$ python3 -q
>>> import numpy as np
>>> import numpy.linalg as la
>>> np.set_printoptions(precision=2, suppress=True, linewidth=120, legacy="1.25")
>>> def rnd(a):
...     return np.round(a, 2) + 0
... 
>>> arr = np.load("sample15.npy")
>>> arr
array([[1., 1., 2., 0.],
       [3., 2., 0., 0.],
       [2., 3., 1., 0.],
       [0., 0., 0., 2.]])
>>> t3 = np.stack([arr, -2 * arr, arr[::-1]])
>>> rnd(la.det(t3))
array([ 18., 288.,  18.])
>>> t3.shape
(3, 4, 4)
>>> rnd(la.norm(t3, axis=(1, 2)))
array([ 6.08, 12.17,  6.08])
>>> la.matrix_rank(t3.reshape(3, -1))
2
>>> x0 = np.array([0, -2, -1, 3])
>>> arr @ (2 * x0)
array([ -8.,  -8., -14.,  12.])
>>> arr * x0
array([[ 0., -2., -2.,  0.],
       [ 0., -4., -0.,  0.],
       [ 0., -6., -1.,  0.],
       [ 0., -0., -0.,  6.]])
>>> arr @ np.ones(4)
array([4., 5., 6., 2.])
>>> np.einsum("ij,j->i", arr, x0)
array([-4., -4., -7.,  6.])
>>> arr @ np.eye(4)[2]
array([2., 0., 1., 0.])
>>> (arr @ x0).argmax()
3
>>> (arr * x0).sum(axis=1)
array([-4., -4., -7.,  6.])
>>> (arr != 0).astype(int)
array([[1, 1, 1, 0],
       [1, 1, 0, 0],
       [1, 1, 1, 0],
       [0, 0, 0, 1]])
>>> rng = np.random.default_rng(9946)
>>> lab = rng.permutation(4)
>>> lab
array([1, 0, 3, 2])
>>> out = arr[lab][:, lab]
>>> np.diag(out)
array([2., 1., 2., 1.])
>>> f = np.array([1, 0, 2])
>>> np.convolve(arr[3], f)
array([0., 0., 0., 2., 0., 4.])
>>> np.correlate(arr[3], arr[0], "full")
array([0., 0., 0., 0., 4., 2., 2.])
>>> F = np.array([[0.04, 0.94, -1.49, -1.04, 0.0],
...     [0.04, 0.2, 2.43, 16.86, 0.03],
...     [0.09, -0.07, 1.65, 4.73, 0.03],
...     [-0.1, 0.35, 1.11, -5.76, 0.0],
...     [0.17, 0.51, 1.1, 1.16, 0.01],
...     [-0.02, 0.07, 1.53, 16.1, -0.01],
...     [-0.03, -0.14, -2.8, 8.14, -0.01],
...     [0.02, 0.07, 1.83, -10.4, 0.01],
...     [0.09, 0.03, 0.13, 14.94, -0.03],
...     [0.11, 0.3, 0.06, -0.12, 0.03],
...     [-0.03, -0.46, -0.51, -15.41, 0.03]])
>>> f = np.array([3, 0])
>>> rnd(np.cross(F[1, :3], F[5, :3]))
array([ 0.14, -0.11,  0.01])
>>> rnd(np.polyval(f, F[1]))
array([ 0.12,  0.6 ,  7.29, 50.58,  0.09])
>>> rnd(np.convolve(F[1], f))
array([ 0.12,  0.6 ,  7.29, 50.58,  0.09,  0.  ])
>>> rnd(np.correlate(F[1], F[5], "full"))
array([  0.  ,   0.64,   3.26,  39.26, 275.18,  26.44,   1.18,  -0.34,   0.  ])
>>> out = np.array([[-5, 0], [-2, 3], [-1, -9]])
>>> data = np.tile(out, (2, 3))
>>> data
array([[-5,  0, -5,  0, -5,  0],
       [-2,  3, -2,  3, -2,  3],
       [-1, -9, -1, -9, -1, -9],
       [-5,  0, -5,  0, -5,  0],
       [-2,  3, -2,  3, -2,  3],
       [-1, -9, -1, -9, -1, -9]])
>>> U, sv, VT = la.svd(data)
>>> evecs = VT[:(sv > 1e-8).sum()]
>>> x0 = data[4] + -3 * data[5] + rng.integers(2) * np.eye(6)[5]
>>> x0
array([ 1., 30.,  1., 30.,  1., 30.])
>>> rnd(la.norm(x0 - evecs.T @ evecs @ x0))
0.0
>>> rnd(np.diag(evecs.T @ evecs))
array([0.33, 0.33, 0.33, 0.33, 0.33, 0.33])
>>> np.allclose(evecs.T @ evecs @ x0, x0)
True
>>> lab = F[:, 4] > np.median(F[:, 4])
>>> f = F[lab].mean(axis=0) - F[~lab].mean(axis=0)
>>> np.argsort(-np.abs(f).round(6), kind="stable")
array([3, 2, 1, 4, 0])
>>> lab.astype(int)
array([0, 1, 1, 0, 0, 0, 0, 0, 0, 1, 1])
>>> w1 = np.array([[1, 1, 3, 0, -1],
...     [0, 1, -2, 3, 3],
...     [0, -2, 2, 1, 3],
...     [2, -3, 2, 2, 0],
...     [-3, -3, 0, 0, 3],
...     [-3, 1, -2, 1, 0]])
>>> beta = np.array([7, -4, 8, 6, 5])
>>> act = np.maximum(data @ w1 + beta, 0)
>>> act
array([[17, 16,  0,  1,  0],
       [ 8,  1,  0, 22,  4],
       [18,  9, 21,  0,  0],
       [17, 16,  0,  1,  0],
       [ 8,  1,  0, 22,  4],
       [18,  9, 21,  0,  0]])
>>> la.matrix_rank(act)
3
>>> rnd((act > 0).mean(axis=0))
array([1.  , 1.  , 0.33, 0.67, 0.33])
>>> W2 = np.array([[0, 0], [-3, -2], [-2, 0], [-2, 0], [-4, -1]])
>>> act @ W2
array([[-50, -32],
       [-63,  -6],
       [-69, -18],
       [-50, -32],
       [-63,  -6],
       [-69, -18]])
>>> (act @ W2).round(6).argmax(axis=1)
array([1, 1, 1, 1, 1, 1])
>>> E = np.load("x.npy")
>>> E
array([[ -5,  -4,   5,  -2,  -2],
       [  0,   0,   0,   0,   0],
       [ -7,   0,  12,   5,   3],
       [ -6,   3,   8,   1,   2],
       [ -5,  -4,   5,  -2,  -2],
       [  2,   3,   7,   0,  -3],
       [ -4,   3,   1,  -3,  -3],
       [ -5,   2,   4,   4,   5],
       [  3,   2,   3,   3,   0],
       [-14,   1,  10,  -1,   0]])
>>> Xc = (E - E.mean(axis=0)) / E.std(axis=0)
>>> rnd(Xc.std(axis=0))
array([1., 1., 1., 1., 1.])
>>> np.argwhere(np.abs(Xc) > 2)
array([[9, 0]])
>>> beta = la.lstsq(np.delete(Xc, 1, axis=1), Xc[:, 1])[0]
>>> rnd(1 - np.var(Xc[:, 1] - np.delete(Xc, 1, axis=1) @ beta))
0.12
>>> np.abs(beta).argmax()
0
>>> Xc = E - E.mean(axis=0)
>>> U, sv, VT = la.svd(Xc, full_matrices=False)
>>> np.abs(VT[0]).argmax()
0
>>> rnd(sv ** 2 / (sv ** 2).sum())
array([0.54, 0.26, 0.11, 0.09, 0.  ])
>>> rnd((sv ** 2).sum() ** 2 / (sv ** 4).sum())
2.67
>>> la.matrix_rank(Xc)
5
>>> rnd(Xc.mean(axis=0))
array([0., 0., 0., 0., 0.])
>>> (np.sign(U[:, 0]) == np.sign(U[0, 0])).astype(int)
array([1, 0, 1, 1, 1, 0, 0, 1, 0, 1])
>>> rnd(np.abs(VT[-1]))
array([0.24, 0.  , 0.22, 0.7 , 0.63])
>>> mat = np.loadtxt("w.csv", delimiter=",")
>>> mat
array([[-1.,  1.,  0.,  0.],
       [ 0., -1.,  1.,  0.],
       [ 0.,  0., -1.,  1.],
       [ 0.,  0.,  0., -1.]])
>>> np.kron(np.eye(2, dtype=int), mat)
array([[-1.,  1.,  0.,  0., -0.,  0.,  0.,  0.],
       [ 0., -1.,  1.,  0.,  0., -0.,  0.,  0.],
       [ 0.,  0., -1.,  1.,  0.,  0., -0.,  0.],
       [ 0.,  0.,  0., -1.,  0.,  0.,  0., -0.],
       [-0.,  0.,  0.,  0., -1.,  1.,  0.,  0.],
       [ 0., -0.,  0.,  0.,  0., -1.,  1.,  0.],
       [ 0.,  0., -0.,  0.,  0.,  0., -1.,  1.],
       [ 0.,  0.,  0., -0.,  0.,  0.,  0., -1.]])
>>> rnd(la.eigvals(mat))
array([-1., -1., -1., -1.])
>>> np.einsum("ij,ji->", mat, mat)
4.0
>>> rnd(la.eigvals(mat).sum().real)
-4.0
>>> hat = np.triu(np.array([[2, 3, 2, 1], [2, 0, 0, 2], [1, 3, 0, 1], [2, 3, 0, 3]]), 1) + np.eye(4)
>>> out = hat @ mat @ la.inv(hat)
>>> np.trace(out), np.trace(mat)
(-4.0, -4.0)
>>> out = np.array([[3, 3], [-2, -1], [3, -2], [3, 2]])
>>> mat @ out
array([[-5., -4.],
       [ 5., -1.],
       [ 0.,  4.],
       [-3., -2.]])
>>> np.einsum("ik,kj->ji", mat, out)
array([[-5.,  5.,  0., -3.],
       [-4., -1.,  4., -2.]])
>>> out.T @ mat.T
array([[-5.,  5.,  0., -3.],
       [-4., -1.,  4., -2.]])
>>> np.vstack([mat, out.T]).shape
(6, 4)
>>> la.matrix_rank(np.vstack([mat, out.T]))
4
>>> np.einsum("ij,ij->i", mat, mat)
array([2., 2., 2., 1.])
>>> out @ mat
Traceback (most recent call last):
  File "<python-input-90>", line 1, in <module>
    out @ mat
    ~~~~^~~~~
ValueError: matmul: Input operand 1 has a mismatch in its core dimension 0, with gufunc signature (n?,k),(k,m?)->(n?,m?) (size 4 is different from 2)
>>> np.einsum("ik,kj->ij", mat, out)
array([[-5., -4.],
       [ 5., -1.],
       [ 0.,  4.],
       [-3., -2.]])
>>> ev, evecs = la.eig(mat)
>>> rnd(np.sort(la.eigvals(mat @ mat)))
array([1., 1., 1., 1.])
>>> ev
array([-1., -1., -1., -1.])
>>> rnd(np.sort(la.eigvals(mat.T)))
array([-1., -1., -1., -1.])
>>> la.matrix_rank(mat - mat[0, 0] * np.eye(4))
3
>>> np.prod(np.diag(mat)), rnd(la.det(mat))
(1.0, 1.0)
>>> m1 = np.loadtxt("arr.csv", delimiter=",")
>>> m1
array([[-15.12,  11.93,  -0.34,  -0.2 ,  -8.9 ,  -6.24],
       [ 10.59,  -7.97,  -0.26,   0.48,   6.  ,   4.23],
       [-15.02,  11.81,   0.19,   0.14,  -9.09,  -6.35],
       [ 10.55,  -8.17,  -0.3 ,   0.07,   6.04,   4.05],
       [ 14.62, -12.26,   0.4 ,   0.12,   8.91,   5.85]])
>>> U, sv, VT = la.svd(m1)
>>> rnd(sv)
array([43.76,  0.91,  0.55,  0.41,  0.18])
>>> np.argmax(sv[:-1] / (sv[1:] + 1e-6)) + 1
1
>>> out = U[:, :1] @ np.diag(sv[:1]) @ VT[:1]
>>> rnd(np.abs(m1 - out).max())
0.42
>>> la.matrix_rank(out)
1
>>> U, sv = la.svd(mat)
Traceback (most recent call last):
  File "<python-input-106>", line 1, in <module>
    U, sv = la.svd(mat)
    ^^^^^
ValueError: too many values to unpack (expected 2)
>>> U, sv, VT = la.svd(mat, full_matrices=False)
>>> rnd(U.T @ mat @ VT.T)
array([[1.88, 0.  , 0.  , 0.  ],
       [0.  , 1.53, 0.  , 0.  ],
       [0.  , 0.  , 1.  , 0.  ],
       [0.  , 0.  , 0.  , 0.35]])
>>> (sv > 1e-8).sum()
4
>>> rnd(sv)
array([1.88, 1.53, 1.  , 0.35])
>>> np.abs(U[:, 0]).round(6).argmax()
1
>>> U.shape, sv.shape, VT.shape
((4, 4), (4,), (4, 4))
>>> np.allclose(U * sv @ VT, mat)
True
>>> A = np.loadtxt("case1.csv", delimiter=",")
>>> A
array([[ 2., -5.,  9.],
       [ 0., -3.,  1.],
       [ 0.,  0., -2.]])
>>> Q, evecs = la.qr(A[:, :2])[0], la.qr(A[:, 2:])[0]
>>> sv = la.svd(Q.T @ evecs, compute_uv=False)
>>> (sv > 0.9).sum()
1
>>> rnd(la.norm(Q @ Q.T - evecs @ evecs.T, 2))
1.0
>>> def softmax(z):
...     e = np.exp(z - z.max(axis=-1, keepdims=True))
...     return e / e.sum(axis=-1, keepdims=True)
... 
>>> rnd(softmax(A[0] + 3))
array([0., 0., 1.])
>>> rnd(softmax(A[0]))
array([0., 0., 1.])
>>> scores = A @ A.T / np.sqrt(3)
>>> rnd(softmax(scores + np.triu(np.full(scores.shape, -np.inf), 1)))
array([[1.  , 0.  , 0.  ],
       [1.  , 0.  , 0.  ],
       [0.  , 0.03, 0.97]])
>>> softmax(scores)[0] @ A
array([ 2., -5.,  9.])
>>> out = A / la.norm(A, axis=1, keepdims=True)
>>> gram = out @ out.T
>>> (gram - 2 * np.eye(3)).round(6).argmax(axis=1)
array([1, 0, 1])
>>> rnd(gram)
array([[ 1.  ,  0.72, -0.86],
       [ 0.72,  1.  , -0.32],
       [-0.86, -0.32,  1.  ]])
>>> Q, _ = la.qr(np.array([[-0.5, -0.5, 1.1], [-0.8, 1.1, 0.2], [0.4, -1.4, 0.4]]))
>>> ev = np.array([-5, 0, 1])
>>> W0 = Q @ np.diag(ev) @ Q.T
>>> rnd(W0)
array([[-0.98, -2.19,  0.66],
       [-2.19, -2.68,  1.92],
       [ 0.66,  1.92, -0.35]])
>>> ev, evecs = la.eigh(W0)
>>> x0 = np.array([1, -2, -7])
>>> (np.sign(evecs[:, -1].round(6)) == np.sign(evecs[0, -1].round(6))).astype(int)
array([1, 0, 0])
>>> U, sv, VT = la.svd(W0)
>>> evecs = VT[:(sv > 1e-8).sum()]
>>> x0 = W0[1] + -1 * W0[0] + rng.integers(2) * np.eye(3)[0]
>>> rnd(x0)
array([-0.21, -0.49,  1.26])
>>> rnd(la.norm(x0 - evecs.T @ evecs @ x0))
0.74
>>> rnd(evecs.T @ evecs)
array([[ 0.45,  0.1 , -0.49],
       [ 0.1 ,  0.98,  0.09],
       [-0.49,  0.09,  0.57]])
>>> np.allclose(evecs.T @ evecs @ x0, x0)
False
>>> U, sv, VT = la.svd(A, full_matrices=False)
>>> rnd(np.cumsum(sv ** 2) / np.sum(sv ** 2))
array([0.95, 1.  , 1.  ])
>>> rnd(U.T @ A @ VT.T)
array([[10.88,  0.  ,  0.  ],
       [ 0.  ,  2.34,  0.  ],
       [ 0.  ,  0.  ,  0.47]])
